$ python -q
>>> import numpy as np
>>> np.set_printoptions(precision=1, suppress=True, linewidth=120)
>>> W0 = np.load("data.npy")
>>> W0
array([[ 3.1,  0.2, -2.1,  2.5],
       [-2.9,  3.6, -0.6, -1.8],
       [ 0.5, -2.9,  1.5, -0.1],
       [ 2.7, -3.6,  0.6,  1.8],
       [-1.8, -2. ,  2.3, -1.6],
       [-1.8, -1.8,  2.4, -1.8],
       [-2.4,  0.7,  0.7, -1.7],
       [-0.9,  5.6, -3. , -0.2],
       [-1.7, -2. ,  2.5, -1.5],
       [-0.9, -1. ,  1.5, -0.8],
       [ 3.8, -2.6, -0.6,  2.7]])
>>> hat = W0 @ np.linalg.solve(W0.T @ W0, W0.T)
>>> np.round(np.linalg.eigvalsh(hat), 1) + 0
array([0., 0., 0., 0., 0., 0., 0., 1., 1., 1., 1.])
>>> np.round(np.trace(hat), 1)
np.float64(4.0)
>>> M2 = np.c_[W0[:, :2] @ np.array([[-1, -4], [0, -3]]), np.array([-2, 4, 5, -5, -1, 4, 4, 5, 0, 5, 5])]
>>> M2.round(1) + 0
array([[ -3.1, -13. ,  -2. ],
       [  2.9,   0.8,   4. ],
       [ -0.5,   6.7,   5. ],
       [ -2.7,   0. ,  -5. ],
       [  1.8,  13.2,  -1. ],
       [  1.8,  12.6,   4. ],
       [  2.4,   7.5,   4. ],
       [  0.9, -13.2,   5. ],
       [  1.7,  12.8,   0. ],
       [  0.9,   6.6,   5. ],
       [ -3.8,  -7.4,   5. ]])
>>> np.linalg.matrix_rank(M2)
np.int64(3)
>>> np.round(np.linalg.lstsq(W0, M2[:, 0])[0], 1) + 0
array([-1.,  0.,  0.,  0.])
>>> rng = np.random.default_rng(548)
>>> M2 = W0 + rng.integers(-2, 3, (11, 2)) @ rng.integers(-2, 3, (2, 4))
>>> M2
array([[ 2.1,  3.2, -4.1,  5.5],
       [-2.9,  5.6, -2.6,  2.2],
       [ 1.5, -2.9,  0.5,  2.9],
       [ 2.7, -2.6, -0.4,  3.8],
       [-1.8,  0. ,  0.3,  2.4],
       [-3.8,  4.2, -1.6,  4.2],
       [-3.4,  3.7, -1.3,  1.3],
       [-2.9,  7.6, -3. , -2.2],
       [-1.7, -4. ,  4.5, -5.5],
       [-0.9, -1. ,  1.5, -0.8],
       [ 4.8, -3.6, -0.6,  3.7]])
>>> np.round(np.linalg.svd(M2 - W0, compute_uv=False), 1) + 0
array([14.7,  5.1,  0. ,  0. ])
>>> x = np.array([3, 2, -2, 1])
>>> y = W0 @ x
>>> np.round(np.linalg.pinv(W0) @ W0, 1) + 0
array([[1., 0., 0., 0.],
       [0., 1., 0., 0.],
       [0., 0., 1., 0.],
       [0., 0., 0., 1.]])
>>> y = y + 0.3 * rng.normal(size=11)
>>> y
array([ 16.8,  -2.3,  -8. ,   1.4, -15.3, -15.7,  -8.7,  14.4, -15.4,  -8.6,   9.9])
>>> coef, *_ = np.linalg.lstsq(W0, y)
>>> np.round(W0.T @ (y - W0 @ coef), 1) + 0
array([0., 0., 0., 0.])
>>> data = np.array([[0, 1, 2, 3],
...     [3, 2, 1, 3],
...     [3, 2, 1, 1],
...     [2, 3, 3, 2],
...     [-3, -1, 1, 0]])
>>> x = np.array([3, 2, 0, 2])
>>> y = data @ x
>>> np.round(np.linalg.pinv(data) @ data, 1) + 0
array([[1., 0., 0., 0.],
       [0., 1., 0., 0.],
       [0., 0., 1., 0.],
       [0., 0., 0., 1.]])
>>> np.round(np.linalg.lstsq(data, y)[0], 1) + 0
array([3., 2., 0., 2.])
>>> y = y + 0.1 * rng.normal(size=5)
>>> y
array([  7.9,  19. ,  14.9,  15.9, -11. ])
>>> coef, *_ = np.linalg.lstsq(data, y)
>>> coef
array([ 2.8,  2.4, -0.3,  2. ])
>>> left, sv, VT = np.linalg.svd(data)
>>> sv
array([8.4, 4. , 1.9, 0.2])
>>> M2 = left[:, :3] @ np.diag(sv[:3]) @ VT[:3]
>>> M2.round(1) + 0
array([[ 0. ,  1. ,  2. ,  3. ],
       [ 3. ,  2. ,  1. ,  3. ],
       [ 2.9,  2.1,  0.9,  1. ],
       [ 2. ,  2.9,  3. ,  2. ],
       [-3. , -1. ,  1. ,  0. ]])
>>> round(np.linalg.norm(data - M2) / np.linalg.norm(data), 1)
np.float64(0.0)
>>> left, sv, VT = np.linalg.svd(M2)
>>> V = VT[:(sv > 1e-8).sum()]
>>> x = M2[0] + -2 * M2[4] + rng.integers(2) * np.eye(4)[3]
>>> x.round(1) + 0
array([6. , 2.9, 0. , 4. ])
>>> np.linalg.matrix_rank(np.vstack([M2, x]))
np.int64(4)
>>> np.allclose(V.T @ V @ x, x)
False
>>> E = np.load("sample1.npy")
>>> E
array([[ -1.3,   5.2,   3.2,   0.8],
       [ -4.5,  -7.4,   3.7,   3.9],
       [ -1.9,  -4.2,   6.8,   0. ],
       [  9.3,   2.2,  -3.3,  -1. ],
       [  3.1,  -0.3,  -8.5,   1.4],
       [  2.5,   4.4,  -0.3,   5.1],
       [  0.6,   2.5,  -2.6,   0.5],
       [ -1.4,  -1.2,  -0.6,   4.3],
       [  5.3,  -9. , -11.4,  -3.3],
       [ -4.9,  -3.5,   0.3,  -2. ],
       [  5.6,   2.9,   1.9,   2.1],
       [  3.7,   4.6,   1.6,   3. ],
       [  3.7,   2.6,  -1.4,  -1.4],
       [ -2.2,   4.9,  -3.3,   0.3],
       [  6.8,  -5.1,   1.8,   3.9],
       [  0.5,  -1.3,  -5.2,   1.9],
       [ -1.9,  -2.5,  -2.7,   1.8],
       [  1.7,  -5.2,  -0.3,   1.8],
       [  1.6,   3.2,  -0.8,  -2.8]])
>>> x = np.array([0, 0, 2, 1])
>>> np.einsum("ij,j->i", E, x)
array([  7.2,  11.3,  13.6,  -7.6, -15.6,   4.5,  -4.7,   3.1, -26.1,  -1.4,   5.9,   6.2,  -4.2,  -6.3,   7.5,  -8.5,
        -3.6,   1.2,  -4.4])
>>> E @ np.ones(4)
array([  7.9,  -4.3,   0.7,   7.2,  -4.3,  11.7,   1. ,   1.1, -18.4, -10.1,  12.5,  12.9,   3.5,  -0.3,   7.4,  -4.1,
        -5.3,  -2. ,   1.2])
>>> np.sign((E @ x).round(6))
array([ 1.,  1.,  1., -1., -1.,  1., -1.,  1., -1., -1.,  1.,  1., -1., -1.,  1., -1., -1.,  1., -1.])
>>> x = np.array([9, -5, -1, 1])
>>> y = E @ x
>>> np.round(np.linalg.pinv(E) @ E, 1) + 0
array([[1., 0., 0., 0.],
       [0., 1., 0., 0.],
       [0., 0., 1., 0.],
       [0., 0., 0., 1.]])
>>> np.linalg.solve(E.T @ E, E.T @ y)
array([ 9., -5., -1.,  1.])
>>> y = y + 0.3 * rng.normal(size=19)
>>> y
array([-40.2,  -3.7,  -3.2,  75.4,  39. ,   6. ,  -4.1,  -1.7, 100.7, -28.9,  36.3,  11.2,  20.1, -40.6,  88.5,  18. ,
        -0.1,  43.9,  -3.4])
>>> coef, *_ = np.linalg.lstsq(E, y)
>>> coef.round()
array([ 9., -5., -1.,  1.])
>>> np.round(E.T @ (y - E @ coef), 1) + 0
array([0., 0., 0., 0.])
>>> t = np.radians(60)
>>> r_ = np.eye(4)
>>> r_[2, 2] = r_[3, 3] = np.cos(t)
>>> r_[2, 3], r_[3, 2] = -np.sin(t), np.sin(t)
>>> r_
array([[ 1. ,  0. ,  0. ,  0. ],
       [ 0. ,  1. ,  0. ,  0. ],
       [ 0. ,  0. ,  0.5, -0.9],
       [ 0. ,  0. ,  0.9,  0.5]])
>>> M2 = E @ r_.T
>>> M2
array([[ -1.3,   5.2,   0.9,   3.2],
       [ -4.5,  -7.4,  -1.5,   5.2],
       [ -1.9,  -4.2,   3.4,   5.9],
       [  9.3,   2.2,  -0.8,  -3.4],
       [  3.1,  -0.3,  -5.5,  -6.7],
       [  2.5,   4.4,  -4.6,   2.3],
       [  0.6,   2.5,  -1.7,  -2. ],
       [ -1.4,  -1.2,  -4. ,   1.6],
       [  5.3,  -9. ,  -2.8, -11.5],
       [ -4.9,  -3.5,   1.9,  -0.7],
       [  5.6,   2.9,  -0.9,   2.7],
       [  3.7,   4.6,  -1.8,   2.9],
       [  3.7,   2.6,   0.5,  -1.9],
       [ -2.2,   4.9,  -1.9,  -2.7],
       [  6.8,  -5.1,  -2.5,   3.5],
       [  0.5,  -1.3,  -4.2,  -3.6],
       [ -1.9,  -2.5,  -2.9,  -1.4],
       [  1.7,  -5.2,  -1.7,   0.6],
       [  1.6,   3.2,   2. ,  -2.1]])
>>> np.abs(M2 - E).max(axis=0)
array([0. , 0. , 8.6, 8.2])
>>> F = np.load("mat.npy")
>>> F
array([[ 1,  1,  2, -1],
       [ 1,  1,  1,  2],
       [ 2,  1,  1,  1],
       [-1,  2,  1,  1]])
>>> # symmetric
>>> round(np.linalg.eigvalsh(F).min(), 1)
np.float64(-2.2)
>>> np.all(np.linalg.eigvalsh(F) > 0)
np.False_
>>> [round(float(np.linalg.det(F[:i, :i])), 2) + 0 for i in range(1, 5)]
[1.0, 0.0, -1.0, 9.0]
>>> w, V = np.linalg.eigh(F)
>>> np.abs(V[:, -1]).round(6).argmax()
np.int64(1)
>>> (w > 1e-8).sum(), (w < -1e-8).sum()
(np.int64(2), np.int64(2))
>>> np.unique(w.round(6) + 0, return_counts=True)[1]
array([1, 1, 1, 1])
>>> w.sum(), np.trace(F)
(np.float64(4.0), np.int64(4))
>>> np.abs(V[:, -1])
array([0.4, 0.6, 0.6, 0.4])
>>> V @ np.diag(w) @ V.T
array([[ 1.,  1.,  2., -1.],
       [ 1.,  1.,  1.,  2.],
       [ 2.,  1.,  1.,  1.],
       [-1.,  2.,  1.,  1.]])
>>> np.poly(F)
array([ 1., -4., -6., 20.,  9.])
>>> np.round(np.linalg.det(F[::-1]), 1)
np.float64(9.0)
>>> np.round(np.linalg.eigvals(F).sum().real, 1)
np.float64(4.0)
>>> round(np.linalg.det(F.T), 1)
np.float64(9.0)
>>> w, V = np.linalg.eig(F)
>>> round(float(np.prod(w)), 1)
9.0
>>> w
array([ 4.2,  2.4, -2.2, -0.4])
>>> np.sort(np.linalg.eigvals(np.linalg.inv(F)))
array([-2.4, -0.5,  0.2,  0.4])
